$ python -q
>>> import numpy as np
>>> import numpy.linalg as la
>>> np.set_printoptions(precision=1, suppress=True, linewidth=200, legacy="1.25")
>>> arr = np.array([[2, 0, 1, 1, 3, 2, 2, 0, 3, 0],
...     [0, 3, 1, 0, 0, 1, 2, 1, 2, 3],
...     [0, 2, 2, 0, 0, 3, 0, 1, 2, 0],
...     [2, 3, 0, 3, 0, 1, 1, 3, 0, 1],
...     [0, 3, 3, 0, 3, 3, 2, 0, 0, 3],
...     [1, 0, 3, 2, 3, 0, 3, 0, 0, 3],
...     [0, 1, 1, 0, 0, 0, 2, 2, 0, 0],
...     [1, 1, 0, 1, 1, 3, 1, 2, 0, 0],
...     [3, 2, 1, 1, 3, 3, 1, 3, 0, 0],
...     [2, 1, 0, 2, 0, 3, 2, 1, 3, 0]])
>>> arr[-1] = arr[0] + 2 * arr[1]
>>> print(arr)
[[2 0 1 1 3 2 2 0 3 0]
 [0 3 1 0 0 1 2 1 2 3]
 [0 2 2 0 0 3 0 1 2 0]
 [2 3 0 3 0 1 1 3 0 1]
 [0 3 3 0 3 3 2 0 0 3]
 [1 0 3 2 3 0 3 0 0 3]
 [0 1 1 0 0 0 2 2 0 0]
 [1 1 0 1 1 3 1 2 0 0]
 [3 2 1 1 3 3 1 3 0 0]
 [2 6 3 1 3 4 6 2 7 6]]
>>> # looks like rank 9
>>> u = np.array([0, 1])
>>> print(np.convolve(arr[2], u))
[0 0 2 2 0 0 3 0 1 2 0]
>>> print(np.polyval(u, arr[2]))
[1 1 1 1 1 1 1 1 1 1]
>>> print(np.array([np.convolve(row, u, "same") for row in arr]))
[[0 2 0 1 1 3 2 2 0 3]
 [0 0 3 1 0 0 1 2 1 2]
 [0 0 2 2 0 0 3 0 1 2]
 [0 2 3 0 3 0 1 1 3 0]
 [0 0 3 3 0 3 3 2 0 0]
 [0 1 0 3 2 3 0 3 0 0]
 [0 0 1 1 0 0 0 2 2 0]
 [0 1 1 0 1 1 3 1 2 0]
 [0 3 2 1 1 3 3 1 3 0]
 [0 2 6 3 1 3 4 6 2 7]]
>>> other = np.array([[1, 7, 1],
...     [1, 8, 7],
...     [6, 2, 3],
...     [5, 2, 6],
...     [0, 2, 3],
...     [7, 7, 2],
...     [8, 4, 6],
...     [5, 3, 6],
...     [7, 3, 5],
...     [7, 9, 4]])
>>> print(np.einsum("ij,ij->i", arr, arr))
[ 32  29  22  34  49  41  10  18  43 200]
>>> print(np.einsum("ij->j", arr))
[11 21 15  9 16 20 20 14 14 16]
>>> print(np.einsum("ik,kj->ij", arr, other))
[[ 64  55  51]
 [ 72  77  66]
 [ 54  50  42]
 [ 57  73  71]
 [ 79  92  69]
 [ 74  62  61]
 [ 33  24  34]
 [ 46  50  41]
 [ 60  81  65]
 [208 209 183]]
>>> print(la.matrix_rank(arr @ other))
3
>>> print(np.vstack([arr, other.T]).shape)
(13, 10)
>>> feats = np.array([[3, 1, 0, 1, 2, 0, 2, 0],
...     [0, 1, 0, 3, 1, 3, 1, 0],
...     [0, 3, 8, 2, 3, 0, 2, 2]])
>>> U, sv, Vh = la.svd(feats, full_matrices=False)
>>> print(np.round(U.T @ U, 1) + 0)
[[1. 0. 0.]
 [0. 1. 0.]
 [0. 0. 1.]]
>>> print((sv > 1e-8).sum())
3
>>> print(np.abs(U[:, 0]).round(6).argmax())
2
>>> print(np.allclose(U * sv @ Vh, feats))
True
>>> O, _ = la.qr(np.array([[0.5, 0.4, 0.4, 1.1, -0.6, 1.6, 1.3],
...     [-1.3, -0.2, 0.0, -0.8, 0.3, 1.2, 0.6],
...     [-1.1, 0.6, -1.6, 0.4, 1.8, 0.2, 1.1],
...     [0.1, 1.2, -0.2, -1.2, -1.1, 0.9, 0.9],
...     [-0.2, 1.0, 0.5, -1.1, -1.3, 0.0, 2.4],
...     [-0.4, -1.2, 0.2, 1.1, -2.1, 0.3, 0.4],
...     [-0.4, -0.5, -0.5, -1.4, 0.7, 0.7, 1.1]]))
>>> mat = -2 * O
>>> print(mat.round(1) + 0)
[[ 0.5  0.3 -0.2 -1.  -0.1  1.5 -0.6]
 [-1.4  0.  -1.   0.1 -0.6  0.6  0.7]
 [-1.2  0.7  1.2 -0.8  0.1 -0.1 -0.4]
 [ 0.1  1.1  0.1  0.5  1.2  0.5  0.9]
 [-0.2  0.9 -1.1  0.2  0.3 -0.6 -1.2]
 [-0.4 -1.1 -0.3 -0.6  1.5 -0.1 -0.1]
 [-0.4 -0.4  0.5  1.4  0.2  0.8 -0.9]]
>>> rng = np.random.default_rng(133)
>>> other = mat + rng.integers(-2, 3, (7, 1)) @ rng.integers(-2, 3, (1, 7))
>>> print(other)
[[ 0.5  0.3 -0.2 -1.  -0.1  1.5 -0.6]
 [-1.4  2.  -1.  -1.9 -2.6  0.6  4.7]
 [-1.2 -1.3  1.2  1.2  2.1 -0.1 -4.4]
 [ 0.1  1.1  0.1  0.5  1.2  0.5  0.9]
 [-0.2 -0.1 -1.1  1.2  1.3 -0.6 -3.2]
 [-0.4 -2.1 -0.3  0.4  2.5 -0.1 -2.1]
 [-0.4  1.6  0.5 -0.6 -1.8  0.8  3.1]]
>>> print(other - mat)
[[ 0.  0.  0.  0.  0.  0.  0.]
 [ 0.  2.  0. -2. -2.  0.  4.]
 [ 0. -2.  0.  2.  2.  0. -4.]
 [ 0.  0.  0.  0.  0.  0.  0.]
 [ 0. -1.  0.  1.  1.  0. -2.]
 [ 0. -1.  0.  1.  1.  0. -2.]
 [ 0.  2.  0. -2. -2.  0.  4.]]
>>> A = np.load("dump.npy")
>>> print(A)
[[1 1 0 0]
 [0 2 0 0]
 [0 0 1 1]
 [0 0 0 2]]
>>> print(A @ A)
[[1 3 0 0]
 [0 4 0 0]
 [0 0 1 3]
 [0 0 0 4]]
>>> print((A != 0).astype(int))
[[1 1 0 0]
 [0 1 0 0]
 [0 0 1 1]
 [0 0 0 1]]
>>> print(np.flatnonzero(la.matrix_power((A != 0) + (A.T != 0) + np.eye(4), 4)[2]))
[2 3]
>>> lab = rng.permutation(4)
>>> other = A[:, lab] * rng.choice([-1, 1], 4)
>>> print(other)
[[ 1  0  0  1]
 [ 0  0  0  2]
 [ 0 -1  1  0]
 [ 0 -2  0  0]]
>>> U, _, Vh = la.svd(A.T @ other)
>>> print(np.round(la.lstsq(A, other)[0], 1) + 0)
[[ 1.  0.  0.  0.]
 [ 0.  0.  0.  1.]
 [ 0.  0.  1.  0.]
 [ 0. -1.  0.  0.]]
>>> print(lab)
[0 3 2 1]
>>> print(np.round(U @ Vh, 1) + 0)
[[ 1.  0.  0.  0.]
 [ 0.  0.  0.  1.]
 [ 0.  0.  1.  0.]
 [ 0. -1.  0.  0.]]
>>> O, V = la.qr(other[:, :2])[0], la.qr(other[:, 2:])[0]
>>> sv = la.svd(O.T @ V, compute_uv=False)
>>> print((sv > 0.9).sum())
0
>>> other = np.array([[0, 0, 0], [0, 0, 2]])
>>> Z = np.kron(other, A)
>>> print(Z.shape)
(8, 12)
>>> print(la.matrix_rank(Z))
4
>>> other = A + rng.integers(-2, 3, (4, 2)) @ rng.integers(-2, 3, (2, 4))
>>> print(other)
[[ 1  1 -1 -4]
 [-3  2  2  2]
 [ 3  0 -1 -1]
 [ 1  0 -2 -4]]
>>> print(la.matrix_rank(other - A, tol=1e-8))
2
>>> print(other - A)
[[ 0  0 -1 -4]
 [-3  0  2  2]
 [ 3  0 -2 -2]
 [ 1  0 -2 -6]]
>>> sv = 5 * 0.7 ** np.arange(6)
>>> O, _ = la.qr(np.array([[-0.4, 1.9, 0.1, -1.3, 1.4, 1.0],
...     [0.8, -0.2, 0.9, 0.6, 0.7, 0.0],
...     [-0.4, -0.2, 0.8, -1.0, 0.6, 0.5],
...     [1.3, 0.1, -2.1, 0.6, 0.9, 0.4],
...     [-0.7, 0.4, 0.6, 1.2, -0.9, -0.7],
...     [-1.5, 0.0, -2.3, -0.2, 0.2, 1.0]]))
>>> W0 = rng.normal(size=(35, 6)) * sv @ O
>>> print(W0.round(1) + 0)
[[-2.6 -0.7 -0.9 -1.8 -2.8 -4.9]
 [-0.9  6.7 -1.1  1.8  2.3  0.2]
 [ 1.9  4.5  0.6  1.  -0.1 -0.2]
 [ 1.9 -0.9  1.2  1.  -1.7 -0.6]
 [-2.4  2.3  3.4  0.5  7.8 -1.9]
 [ 3.6  1.5  2.1  3.2 -1.9  6.8]
 [-0.7 -4.7  2.4 -0.2  3.4 -0.6]
 [ 1.3  4.2 -0.1  0.7 -0.3  2. ]
 [-1.   1.   1.9 -0.3  3.1  1.5]
 [-3.8 -1.9 -2.4 -2.8 -0.3 -2.8]
 [ 0.9  2.6 -1.2  2.9 -4.5 -0.9]
 [ 1.3 -3.5  1.  -0.8  1.   1.1]
 [-2.1 -0.3  1.1 -1.3  6.5 -3.8]
 [ 1.   2.9  2.9  1.8  6.6 -0.8]
 [-0.1  6.7  1.3  2.2  2.8  0.5]
 [ 2.6 -1.7 -2.3 -2.8 -4.8 -0.2]
 [ 2.9  0.2 -1.4 -0.1 -6.5 -0.6]
 [-1.7 -0.1  2.8 -2.1  2.8 -1.7]
 [-0.2  4.5 -2.1 -2.1 -5.4 -4.1]
 [ 2.2  5.9 -1.3  1.5 -2.8  0.4]
 [ 1.6  1.3 -0.4  1.6 -1.   0.4]
 [-2.1 -4.1 -1.1 -3.1 -0.8 -1.6]
 [ 0.4 -1.9 -0.7 -1.1 -1.6 -0.8]
 [-3.1 -0.4 -0.2 -2.6  2.  -1.2]
 [ 0.9  4.6  1.9  1.6  2.4  0.8]
 [ 0.1 -1.6 -0.7  0.2  0.   0.4]
 [-0.2 -2.2 -0.6  0.2 -1.1  0.9]
 [ 0.6  3.  -1.9  1.8 -4.2 -0.5]
 [ 1.4 -2.2 -0.5  1.4 -3.2  1.5]
 [-3.4 -2.4  0.2 -0.6  3.5 -1. ]
 [-1.4 12.2 -2.7  1.   0.5 -3. ]
 [ 1.7  2.3  0.4 -0.8 -0.7  2.8]
 [ 2.2  2.1  3.   0.6  0.9 -0.8]
 [ 3.1  6.9 -0.5  0.2 -0.8  0.3]
 [ 0.9  6.3 -0.6  1.1 -1.7  0.8]]
>>> lab = rng.permutation(6)
>>> other = W0[:, lab] * rng.choice([-1, 1], 6)
>>> print(other.round(1) + 0)
[[  1.8   2.6   4.9  -2.8   0.7   0.9]
 [ -1.8   0.9  -0.2   2.3  -6.7   1.1]
 [ -1.   -1.9   0.2  -0.1  -4.5  -0.6]
 [ -1.   -1.9   0.6  -1.7   0.9  -1.2]
 [ -0.5   2.4   1.9   7.8  -2.3  -3.4]
 [ -3.2  -3.6  -6.8  -1.9  -1.5  -2.1]
 [  0.2   0.7   0.6   3.4   4.7  -2.4]
 [ -0.7  -1.3  -2.   -0.3  -4.2   0.1]
 [  0.3   1.   -1.5   3.1  -1.   -1.9]
 [  2.8   3.8   2.8  -0.3   1.9   2.4]
 [ -2.9  -0.9   0.9  -4.5  -2.6   1.2]
 [  0.8  -1.3  -1.1   1.    3.5  -1. ]
 [  1.3   2.1   3.8   6.5   0.3  -1.1]
 [ -1.8  -1.    0.8   6.6  -2.9  -2.9]
 [ -2.2   0.1  -0.5   2.8  -6.7  -1.3]
 [  2.8  -2.6   0.2  -4.8   1.7   2.3]
 [  0.1  -2.9   0.6  -6.5  -0.2   1.4]
 [  2.1   1.7   1.7   2.8   0.1  -2.8]
 [  2.1   0.2   4.1  -5.4  -4.5   2.1]
 [ -1.5  -2.2  -0.4  -2.8  -5.9   1.3]
 [ -1.6  -1.6  -0.4  -1.   -1.3   0.4]
 [  3.1   2.1   1.6  -0.8   4.1   1.1]
 [  1.1  -0.4   0.8  -1.6   1.9   0.7]
 [  2.6   3.1   1.2   2.    0.4   0.2]
 [ -1.6  -0.9  -0.8   2.4  -4.6  -1.9]
 [ -0.2  -0.1  -0.4   0.    1.6   0.7]
 [ -0.2   0.2  -0.9  -1.1   2.2   0.6]
 [ -1.8  -0.6   0.5  -4.2  -3.    1.9]
 [ -1.4  -1.4  -1.5  -3.2   2.2   0.5]
 [  0.6   3.4   1.    3.5   2.4  -0.2]
 [ -1.    1.4   3.    0.5 -12.2   2.7]
 [  0.8  -1.7  -2.8  -0.7  -2.3  -0.4]
 [ -0.6  -2.2   0.8   0.9  -2.1  -3. ]
 [ -0.2  -3.1  -0.3  -0.8  -6.9   0.5]
 [ -1.1  -0.9  -0.8  -1.7  -6.3   0.6]]
>>> U, _, Vh = la.svd(W0.T @ other)
>>> print(np.round(la.lstsq(W0, other)[0], 1) + 0)
[[ 0. -1.  0.  0.  0.  0.]
 [ 0.  0.  0.  0. -1.  0.]
 [ 0.  0.  0.  0.  0. -1.]
 [-1.  0.  0.  0.  0.  0.]
 [ 0.  0.  0.  1.  0.  0.]
 [ 0.  0. -1.  0.  0.  0.]]
>>> print(lab)
[3 0 5 4 1 2]
>>> other = np.c_[W0[:, :1] @ np.array([[-2]]), np.array([2, 2, 1, 0, 2, 0, 1, 1, 1, 1, 2, 2, 1, 0, 0, 0, 2, 2, 0, 2, 0, 1, 0, 0, 1, 0, 2, 2, 1, 1, 1, 0, 2, 1, 0])]
>>> print(other)
[[ 5.3  2. ]
 [ 1.8  2. ]
 [-3.8  1. ]
 [-3.8  0. ]
 [ 4.8  2. ]
 [-7.3  0. ]
 [ 1.4  1. ]
 [-2.7  1. ]
 [ 2.   1. ]
 [ 7.6  1. ]
 [-1.8  2. ]
 [-2.7  2. ]
 [ 4.2  1. ]
 [-1.9  0. ]
 [ 0.3  0. ]
 [-5.3  0. ]
 [-5.9  2. ]
 [ 3.4  2. ]
 [ 0.4  0. ]
 [-4.5  2. ]
 [-3.2  0. ]
 [ 4.2  1. ]
 [-0.8  0. ]
 [ 6.3  0. ]
 [-1.8  1. ]
 [-0.1  0. ]
 [ 0.3  2. ]
 [-1.3  2. ]
 [-2.7  1. ]
 [ 6.7  1. ]
 [ 2.9  1. ]
 [-3.3  0. ]
 [-4.5  2. ]
 [-6.2  1. ]
 [-1.7  0. ]]
>>> print(la.matrix_rank(np.c_[W0, other]))
7
>>> print(np.round(la.norm(other - W0 @ la.lstsq(W0, other)[0], axis=0), 1) + 0)
[0.  6.6]
>>> print(np.round(la.lstsq(W0, other[:, 0])[0], 1) + 0)
[-2.  0.  0.  0.  0.  0.]
>>> u = np.array([2, -1])
>>> print(np.convolve(mat[3], u))
[ 0.2  2.1 -0.9  1.   1.8 -0.2  1.4 -0.9]
>>> print(np.round(np.correlate(mat[3], mat[6], "full"), 1) + 0)
[-0.1 -0.9  0.9 -0.1  0.9  1.3  0.   2.2  1.1  0.8 -0.2 -0.6 -0.4]
>>> print(np.cross(mat[3, :3], mat[6, :3]))
[ 0.6 -0.1  0.4]
>>> print(np.polyval(u, mat[3]))
[-0.8  1.2 -0.8  0.1  1.3 -0.1  0.9]
>>> W = np.array([[1, 0, 2, 0, 1, 1],
...     [2, 0, 0, 1, 2, 3],
...     [3, 0, 0, 1, 0, 1],
...     [2, 1, 3, 0, 3, 2],
...     [2, 0, 1, 1, 0, 2],
...     [2, 1, 1, 0, 2, 3]])
>>> b = np.array([0, 3, 2, 2, 2, 0])
>>> H = np.maximum(W0 @ W + b, 0)
>>> print(la.matrix_rank(H))
6
>>> Z = np.array([[1, -2, -2],
...     [3, 2, 1],
...     [3, -1, -2],
...     [0, 1, -1],
...     [3, -2, 3],
...     [1, 2, -3]])
>>> print((H @ Z).round(6).argmax(axis=1))
[0 0 0 0 0 0 0 0 0 0 0 0 0 0 0 0 0 0 0 0 0 0 0 1 0 0 0 0 0 1 0 0 0 0 0]
>>> print(W @ Z)
[[ 11  -4  -6]
 [ 11  -1  -8]
 [  4  -3 -10]
 [ 25  -7  -6]
 [  7   0 -13]
 [ 17  -1  -8]]
>>> Z = W0[[13, 27]].astype(float)
>>> for _ in range(7):
...     lab = la.norm(W0[:, None] - Z, axis=-1).argmin(axis=1)
...     Z = np.array([W0[lab == j].mean(axis=0) for j in range(2)])
... 
>>> print(lab)
[1 0 1 1 0 1 0 1 0 1 1 0 0 0 0 1 1 0 1 1 1 1 1 0 0 1 1 1 1 0 1 1 0 1 1]
>>> print(np.abs(Z[1] - Z[0]).argmax())
4
>>> print(Z.round(1) + 0)
[[-0.8  1.1  1.6  0.   3.5 -0.6]
 [ 0.8  1.7 -0.8  0.1 -2.1 -0.2]]
>>> print(np.bincount(lab))
[13 22]
>>> K = np.loadtxt("sample15.csv", delimiter=",")
>>> print(K)
[[-3. -3.  4.  3.  0.  2.]
 [ 4.  1. -2. -4.  1. -1.]
 [ 2.  0.  5. -2. -1. -1.]
 [-4. -5.  5. -1.  2. -1.]
 [ 0.  0.  0.  0.  2.  1.]
 [ 0.  0.  0.  0.  3. -3.]]
>>> other = mat / np.sqrt((mat ** 2).mean(axis=1, keepdims=True))
>>> print(np.round(mat - mat.mean(axis=1, keepdims=True), 1) + 0)
[[ 0.5  0.2 -0.3 -1.  -0.1  1.4 -0.6]
 [-1.1  0.2 -0.8  0.3 -0.3  0.8  0.9]
 [-1.1  0.7  1.3 -0.7  0.1 -0.1 -0.3]
 [-0.5  0.5 -0.5 -0.1  0.5 -0.2  0.3]
 [ 0.   1.2 -0.8  0.4  0.6 -0.4 -0.9]
 [-0.3 -0.9 -0.2 -0.4  1.6  0.1  0. ]
 [-0.6 -0.6  0.3  1.2  0.   0.7 -1.1]]
>>> print(la.matrix_rank(other) == la.matrix_rank(mat))
True
>>> print(other[2])
[-1.6  0.9  1.6 -1.   0.1 -0.2 -0.5]
>>> print(la.norm(other, axis=1))
[2.6 2.6 2.6 2.6 2.6 2.6 2.6]
>>> print(la.matrix_rank(mat - mat.mean(axis=1, keepdims=True)))
6
>>> u, r1 = K[0], K[2]
>>> print(u @ u)
47.0
>>> p = (u @ r1) / (u @ u) * u
>>> print(np.outer(u, r1))
[[ -6.  -0. -15.   6.   3.   3.]
 [ -6.  -0. -15.   6.   3.   3.]
 [  8.   0.  20.  -8.  -4.  -4.]
 [  6.   0.  15.  -6.  -3.  -3.]
 [  0.   0.   0.  -0.  -0.  -0.]
 [  4.   0.  10.  -4.  -2.  -2.]]
>>> print(round((r1 - p) @ u, 1))
0.0
>>> J = np.load("layer8.npy")
>>> print(J.round(1) + 0)
[[-1.9  1.9  0.4  0.1 -0.8  0.4  2.4 -0.1 -1.3  0.7]
 [-2.4 -1.2 -0.7  1.2  0.   1.2 -0.9  2.1  0.2  0.1]
 [-0.4 -0.7 -2.7 -2.4 -1.2 -0.5  0.6  0.2  0.3 -0.1]
 [-1.1  0.6  0.2 -0.4  0.3  0.3 -0.4 -1.4  2.8  2. ]
 [-1.1  2.1  0.4 -0.4 -0.4 -2.2 -1.7  0.9  0.3 -1.2]
 [ 0.  -0.7  0.5  0.6  0.8 -1.5  2.5  1.2  1.9 -1. ]
 [-1.6 -1.5 -0.5  1.1  0.6 -1.9 -0.1 -2.2 -1.  -0.1]
 [-0.5  0.9 -0.9  0.2  0.9  1.8  0.1 -1.4  0.7 -2.8]
 [-1.1 -1.5  2.6 -1.9 -0.9  0.5 -0.1 -0.4  0.  -1. ]
 [ 0.5 -0.2 -0.1  1.8 -3.3  0.   0.  -0.6  0.9 -0.5]]
>>> u = np.array([0, -3])
>>> print(np.cross(J[8, :3], J[4, :3]))
[-5.9 -2.4 -3.8]
>>> print(np.round(np.correlate(J[8], J[4], "full"), 1) + 0)
[ 1.3  1.4 -4.5  3.8  7.5 -3.3 -1.6  5.7 -2.1  0.   7.  -7.4  2.2  4.3 -0.4 -0.3  0.1 -2.1  1.1]
>>> print(np.round(np.array([np.convolve(row, u, "same") for row in J]), 1) + 0)
[[ 0.   5.6 -5.7 -1.1 -0.2  2.5 -1.2 -7.1  0.4  4. ]
 [ 0.   7.2  3.6  2.1 -3.6  0.  -3.7  2.7 -6.4 -0.7]
 [ 0.   1.2  2.   8.1  7.2  3.6  1.6 -1.8 -0.5 -0.9]
 [ 0.   3.2 -1.9 -0.6  1.2 -0.9 -1.   1.2  4.1 -8.5]
 [ 0.   3.2 -6.3 -1.1  1.2  1.3  6.5  5.2 -2.6 -1. ]
 [ 0.   0.   2.  -1.4 -1.8 -2.3  4.5 -7.4 -3.5 -5.8]
 [ 0.   4.8  4.4  1.5 -3.2 -1.7  5.7  0.4  6.7  2.9]
 [ 0.   1.6 -2.7  2.6 -0.6 -2.6 -5.3 -0.4  4.2 -2.1]
 [ 0.   3.2  4.5 -7.7  5.8  2.7 -1.5  0.2  1.1 -0.1]
 [ 0.  -1.6  0.7  0.2 -5.3 10.  -0.1  0.   1.9 -2.7]]
>>> print(np.polyval(u, J[8]))
[-3. -3. -3. -3. -3. -3. -3. -3. -3. -3.]
